% python3 -q
>>> import numpy as np
>>> np.set_printoptions(suppress=True, linewidth=140)
>>> def rd(a):
...     return np.round(a, 2) + 0
... 
>>> A = np.loadtxt("data.csv", delimiter=",")
>>> print(A)
[[ 1.  2. -3. -1.  2. -3.  3.  0.]
 [-3. -2.  1.  3.  2.  1.  2. -3.]
 [-2.  1.  0.  3.  1. -1. -2.  1.]
 [ 3. -3.  3. -1. -1.  2. -2. -3.]
 [ 3.  3.  3.  1. -3. -1.  0. -1.]
 [ 2.  2.  1.  0. -1. -2.  2.  3.]
 [ 2.  2. -1. -2. -2.  1.  3.  2.]
 [ 4.  4. -4. -4.  0. -4.  1.  3.]]
>>> print(np.allclose(A[:-1].T @ np.linalg.lstsq(A[:-1].T, A[-1])[0], A[-1]))
True
>>> print(rd(A @ np.linalg.pinv(A) @ A))
[[ 1.  2. -3. -1.  2. -3.  3.  0.]
 [-3. -2.  1.  3.  2.  1.  2. -3.]
 [-2.  1.  0.  3.  1. -1. -2.  1.]
 [ 3. -3.  3. -1. -1.  2. -2. -3.]
 [ 3.  3.  3.  1. -3. -1.  0. -1.]
 [ 2.  2.  1.  0. -1. -2.  2.  3.]
 [ 2.  2. -1. -2. -2.  1.  3.  2.]
 [ 4.  4. -4. -4.  0. -4.  1.  3.]]
>>> print(rd(np.trace(np.linalg.pinv(A) @ A)))
7.0
>>> print(np.abs(np.diag(np.linalg.qr(A)[1])) > 1e-9)
[ True  True  True  True  True  True  True False]
>>> C2 = A.T @ A
>>> print((A @ A.T).shape)
(8, 8)
>>> print(np.allclose(C2, C2.T))
True
>>> out = A / np.sqrt((A ** 2).mean(axis=1, keepdims=True))
>>> print(rd(out[1]))
[-1.33 -0.88  0.44  1.33  0.88  0.44  0.88 -1.33]
>>> arr = np.loadtxt("dump.csv", delimiter=",")
>>> print(arr)
[[-3. -3.  1.  1.  1.  2.  1. -3.  1.  1.  1.  0.]
 [ 0. -3.  2.  2.  0.  3.  3.  2. -3.  3. -2. -1.]
 [ 0.  0. -3. -2. -3. -3. -3. -2.  0.  0.  3. -1.]
 [ 0.  0.  0.  1.  1.  0.  2.  1.  2.  3.  3. -1.]
 [ 0.  0.  0.  0.  2. -2. -2.  0.  0. -1.  2.  0.]
 [ 0.  0.  0.  0.  0. -3.  1.  1.  3.  1.  0.  0.]
 [ 0.  0.  0.  0.  0.  0.  3. -2.  0. -3.  0. -2.]
 [ 0.  0.  0.  0.  0.  0.  0.  0.  0.  1.  1. -1.]
 [ 0.  0.  0.  0.  0.  0.  0.  0. -3. -1.  2. -1.]
 [ 0.  0.  0.  0.  0.  0.  0.  0.  0.  1. -3.  0.]
 [ 0.  0.  0.  0.  0.  0.  0.  0.  0.  0. -3.  3.]
 [ 0.  0.  0.  0.  0.  0.  0.  0.  0.  0.  0. -1.]]
>>> U, s, Vt = np.linalg.svd(arr)
>>> print(rd(s))
[10.5   7.36  6.46  5.63  5.07  4.3   2.65  2.03  1.22  0.72  0.23  0.  ]
>>> print(np.argmax(s[:-1] / (s[1:] + 1e-6)) + 1)
11
>>> out = U[:, :11] @ np.diag(s[:11]) @ Vt[:11]
>>> print(rd(np.abs(arr - out).max()))
0.0
>>> print(np.linalg.matrix_rank(out))
11
>>> r = np.linalg.matrix_rank(arr)
>>> print(r)
11
>>> ns = np.linalg.svd(arr)[2][r:].T
>>> print(np.linalg.matrix_rank(arr.T @ arr), np.linalg.matrix_rank(arr @ arr.T))
11 11
>>> print(rd(ns[:, 0] / ns[np.abs(ns[:, 0]).round(6).argmax(), 0]))
[ 0.13  0.27  0.21  1.   -0.34 -0.16 -0.19 -0.28  0.    0.    0.    0.  ]
>>> print([int(np.linalg.matrix_rank(np.delete(arr, i, axis=0))) for i in range(12)])
[10, 10, 10, 10, 10, 10, 10, 11, 10, 11, 11, 11]
